$ python -q
>>> import numpy as np
>>> np.set_printoptions(suppress=True, linewidth=120)
>>> arr = np.load("block10.npy")
>>> print(arr)
[[100.3    20.558 -61.716]
 [100.205  19.912 -60.584]
 [ 99.806  21.085 -61.105]
 [101.418  19.516 -58.628]
 [ 99.216  18.727 -58.96 ]
 [ 98.385  22.233 -60.507]
 [100.266  20.248 -60.495]
 [101.051  18.633 -61.378]
 [ 98.369  20.053 -59.424]
 [ 99.05   19.607 -60.174]
 [100.68   18.539 -60.176]
 [100.155  18.506 -60.133]]
>>> Ac = arr - arr.mean(axis=0)
>>> left, sig, Vh = np.linalg.svd(Ac, full_matrices=False)
>>> print(np.abs(left[:, 0]).argmax())
5
>>> print(np.round((sig ** 2).sum() ** 2 / (sig ** 4).sum(), 3))
2.336
>>> print(np.round(Vh[0] * np.sign(Vh[0, np.abs(Vh[0]).argmax()]), 3))
[-0.527  0.818 -0.231]
>>> print(sig.round(3))
[4.372 3.3   2.057]
>>> print((np.sign(left[:, 0]) == np.sign(left[0, 0])).astype(int))
[1 1 1 0 0 1 1 0 1 1 0 0]
>>> x0 = np.array([2, 0, -1])
>>> rhs = arr @ x0
>>> print(np.round(np.linalg.solve(arr.T @ arr, arr.T @ rhs), 3) + 0)
[ 2.  0. -1.]
>>> try:
...     np.linalg.solve(arr, rhs)
... except np.linalg.LinAlgError as e:
...     print("failed:", e)
... 
failed: Last 2 dimensions of the array must be square
>>> print(np.round(np.linalg.pinv(arr) @ arr, 3) + 0)
[[1. 0. 0.]
 [0. 1. 0.]
 [0. 0. 1.]]
>>> rng = np.random.default_rng(352)
>>> rhs = rhs + 0.05 * rng.normal(size=12)
>>> print(rhs.round(3))
[262.29  260.952 260.73  261.44  257.317 257.275 260.997 263.492 256.108 258.22  261.575 260.463]
>>> coef, *_ = np.linalg.lstsq(arr, rhs)
>>> print(np.round(arr.T @ (rhs - arr @ coef), 3) + 0)
[0. 0. 0.]
>>> print(coef.round(3))
[ 1.995 -0.009 -1.01 ]
>>> print(np.round(np.linalg.norm(rhs - arr @ coef), 3))
0.112
>>> print(coef.round())
[ 2. -0. -1.]
>>> Ac = arr - arr.mean(axis=0)
>>> V = np.linalg.svd(Ac)[2][:1]
>>> other = Ac - Ac @ V.T @ V
>>> print(round(np.linalg.norm(other) / np.linalg.norm(Ac), 3))
0.665
>>> print(np.linalg.norm(other, axis=1).round(6).argmax())
3
>>> print(np.round(other.std(axis=0), 3))
[0.66  0.357 0.835]
>>> print(np.round((Ac @ V.T).std(axis=0), 3))
[1.262]
>>> z = arr[:, 0] > np.median(arr[:, 0])
>>> r0 = arr[z].mean(axis=0) - arr[~z].mean(axis=0)
>>> print(z.astype(int))
[1 1 0 1 0 0 1 1 0 0 1 0]
>>> x0 = np.array([3, 2, 1])
>>> h = np.maximum(arr @ x0, 0)
>>> print(np.round(arr.T @ h, 3))
[ 334577.568   66315.58  -201836.253]
>>> print(np.round(np.maximum(arr @ (3 * x0), 0), 3))
[840.9   839.565 841.449 853.974 828.426 837.342 842.397 837.123 827.367 828.57  836.826 832.032]
>>> print(arr * (h > 1e-9)[:, None])
[[100.3    20.558 -61.716]
 [100.205  19.912 -60.584]
 [ 99.806  21.085 -61.105]
 [101.418  19.516 -58.628]
 [ 99.216  18.727 -58.96 ]
 [ 98.385  22.233 -60.507]
 [100.266  20.248 -60.495]
 [101.051  18.633 -61.378]
 [ 98.369  20.053 -59.424]
 [ 99.05   19.607 -60.174]
 [100.68   18.539 -60.176]
 [100.155  18.506 -60.133]]
>>> E = np.load("x.npy")
>>> print(E.round(3))
[[ 0.966 -0.259  0.     0.     0.   ]
 [ 0.259  0.966  0.     0.     0.   ]
 [ 0.     0.     1.     0.     0.   ]
 [ 0.     0.     0.     1.     0.   ]
 [ 0.     0.     0.     0.     1.   ]]
>>> Ac = (arr - arr.mean(axis=0)) / arr.std(axis=0)
>>> print(np.round(Ac.std(axis=0), 3))
[1. 1. 1.]
>>> print(np.argwhere(np.abs(Ac) > 2))
[[5 1]]
>>> coef = np.linalg.lstsq(np.delete(Ac, 2, axis=1), Ac[:, 2])[0]
>>> print(np.abs(coef).argmax())
1
>>> print(coef.round(3))
[-0.356 -0.478]
>>> print(np.round(1 - np.var(Ac[:, 2] - np.delete(Ac, 2, axis=1) @ coef), 3))
0.192
>>> x0 = np.array([3, 0, 8, 9, 1])
>>> rhs = E @ x0
>>> print(rhs.round(3))
[2.898 0.776 8.    9.    1.   ]
>>> print(np.round(np.linalg.solve(E, 3 * rhs), 3) + 0)
[ 9.  0. 24. 27.  3.]
>>> print(np.round(np.linalg.solve(E, E[:, 3]), 3))
[0. 0. 0. 1. 0.]
>>> print(np.round(np.linalg.solve(E, rhs + E[:, 0]), 3) + 0)
[4. 0. 8. 9. 1.]
>>> x0 = np.array([1, 0, 0, 2, 0])
>>> print(5 - np.linalg.matrix_rank(E - np.eye(5), tol=1e-8))
3
>>> print(np.round(E.T @ (E @ x0), 3) + 0)
[1. 0. 0. 2. 0.]
>>> other = E / np.sqrt((E ** 2).mean(axis=1, keepdims=True))
>>> print(np.linalg.matrix_rank(E - E.mean(axis=1, keepdims=True)))
4
>>> print(E[0] @ E[2])
0.0
>>> print(np.round(np.linalg.norm(E, axis=1), 3))
[1. 1. 1. 1. 1.]
>>> print(round(np.linalg.norm(E[0], 1), 3), np.round(np.linalg.norm(E[0], np.inf), 3))
1.225 0.966
>>> print(np.linalg.norm(E, axis=1).argmax())
0
>>> feats = np.array([[-0.2, 0.4, -0.8, 0.4, -1.3],
...     [-0.1, 0.6, -1.6, -0.3, -0.7],
...     [-2.4, 0.3, 1.7, 0.4, -0.6],
...     [0.1, -0.3, 0.4, -0.3, -1.7],
...     [0.2, 0.2, 1.8, 1.4, 0.8]])
>>> print(feats)
[[-0.2  0.4 -0.8  0.4 -1.3]
 [-0.1  0.6 -1.6 -0.3 -0.7]
 [-2.4  0.3  1.7  0.4 -0.6]
 [ 0.1 -0.3  0.4 -0.3 -1.7]
 [ 0.2  0.2  1.8  1.4  0.8]]
>>> left, sig, Vh = np.linalg.svd(feats, full_matrices=False)
>>> print(left.shape, sig.shape, Vh.shape)
(5, 5) (5,) (5, 5)
>>> print(np.round(left.T @ left, 3) + 0)
[[1. 0. 0. 0. 0.]
 [0. 1. 0. 0. 0.]
 [0. 0. 1. 0. 0.]
 [0. 0. 0. 1. 0.]
 [0. 0. 0. 0. 1.]]
>>> print(np.abs(left[:, 0]).round(6).argmax())
2
>>> print(np.round(left.T @ feats @ Vh.T, 3) + 0)
[[3.566 0.    0.    0.    0.   ]
 [0.    2.793 0.    0.    0.   ]
 [0.    0.    1.561 0.    0.   ]
 [0.    0.    0.    1.272 0.   ]
 [0.    0.    0.    0.    0.211]]
>>> x0 = np.array([2, -2, -1, 2, 1])
>>> rhs = feats @ x0
>>> coef, lr = np.zeros(5), 1 / np.linalg.norm(feats, 2) ** 2
>>> for i in range(5):
...     coef -= lr * feats.T @ (feats @ coef - rhs)
...     if i % 1 == 0: print(i, round(np.linalg.norm(feats @ coef - rhs), 3))
... 
0 3.119
1 1.813
2 1.352
3 1.127
4 0.976
>>> print(round(float(np.linalg.cond(feats)), 3))
16.9
>>> x0 = np.array([1, 1, 7, 8, 8])
>>> h = np.maximum(feats @ x0, 0)
>>> print(np.flatnonzero(h > 1e-9))
[2 4]
>>> print(np.round(feats.T @ h, 3))
[-13.56   8.58  69.02  46.12  19.56]
>>> print(np.round(np.tanh(feats @ x0), 3))
[-1. -1.  1. -1.  1.]
>>> print(np.trace(feats))
2.6
>>> print(np.allclose(feats, feats.T))
False
>>> print(np.allclose(feats @ feats.T, feats.T @ feats))
False
>>> np.linalg.determinant(feats)
Traceback (most recent call last):
  File "<python-input-83>", line 1, in <module>
    np.linalg.determinant(feats)
    ^^^^^^^^^^^^^^^^^^^^^
AttributeError: module 'numpy.linalg' has no attribute 'determinant'
>>> print(np.round((feats - feats.T) / 2, 3))
[[ 0.    0.25  0.8   0.15 -0.75]
 [-0.25  0.   -0.95  0.   -0.45]
 [-0.8   0.95  0.    0.   -1.2 ]
 [-0.15  0.    0.    0.   -1.55]
 [ 0.75  0.45  1.2   1.55  0.  ]]
>>> X = np.load("a.npy")
>>> print(X)
[[ 0 -2  1]
 [ 2  0 -1]
 [-1  1  0]]
>>> r0 = np.array([-4, 0, -9])
>>> print(np.array([np.convolve(row, r0, "same") for row in X]))
[[  8  -4  18]
 [  0 -14   0]
 [ -4   9  -9]]
>>> print(np.cross(X[1, :3], X[0, :3]))
[-2 -2 -4]
>>> print(np.correlate(X[1], X[0], "full"))
[ 2 -4 -1  2  0]
>>> print(np.polyval(r0, X[1]))
[-25  -9 -13]
>>> z = rng.permutation(3)
>>> print(z)
[1 2 0]
>>> other = X[z][:, z]
>>> print(np.allclose(other, X))
False
>>> print(np.trace(other))
0
>>> print(np.unique(X.round(6), axis=0).shape)
(3, 3)
>>> print(np.linalg.lstsq(X[:-1].T, X[-1])[2])
2
>>> print(np.round(X @ np.linalg.pinv(X) @ X, 3) + 0)
[[ 0. -2.  1.]
 [ 2.  0. -1.]
 [-1.  1.  0.]]
>>> left, sig = np.linalg.svd(X)
Traceback (most recent call last):
  File "<python-input-100>", line 1, in <module>
    left, sig = np.linalg.svd(X)
    ^^^^^^^^^
ValueError: too many values to unpack (expected 2)
>>> left, sig, Vh = np.linalg.svd(X, full_matrices=False)
>>> print(round(np.sqrt((sig ** 2).sum()), 3), round(float(np.linalg.norm(X)), 3))
3.464 3.464
>>> print(np.round(Vh @ Vh.T, 3) + 0)
[[1. 0. 0.]
 [0. 1. 0.]
 [0. 0. 1.]]
>>> M = np.load("w.npy")
>>> print(M.round(3))
[[ 0.034 -0.034 -0.178]
 [-0.034  0.034  0.178]
 [-0.178  0.178  0.932]]
>>> ev, V = np.linalg.eigh(M)
>>> print((ev > 1e-8).sum(), (ev < -1e-8).sum())
1 0
>>> print(ev.round(3) + 0)
[0. 0. 1.]
>>> print(np.round(np.abs(V[:, -1]), 3))
[0.184 0.184 0.966]
>>> print(np.round(V.T @ M @ V, 3) + 0)
[[0. 0. 0.]
 [0. 0. 0.]
 [0. 0. 1.]]
>>> print(np.round(V.T @ V, 3) + 0)
[[1. 0. 0.]
 [0. 1. 0.]
 [0. 0. 1.]]
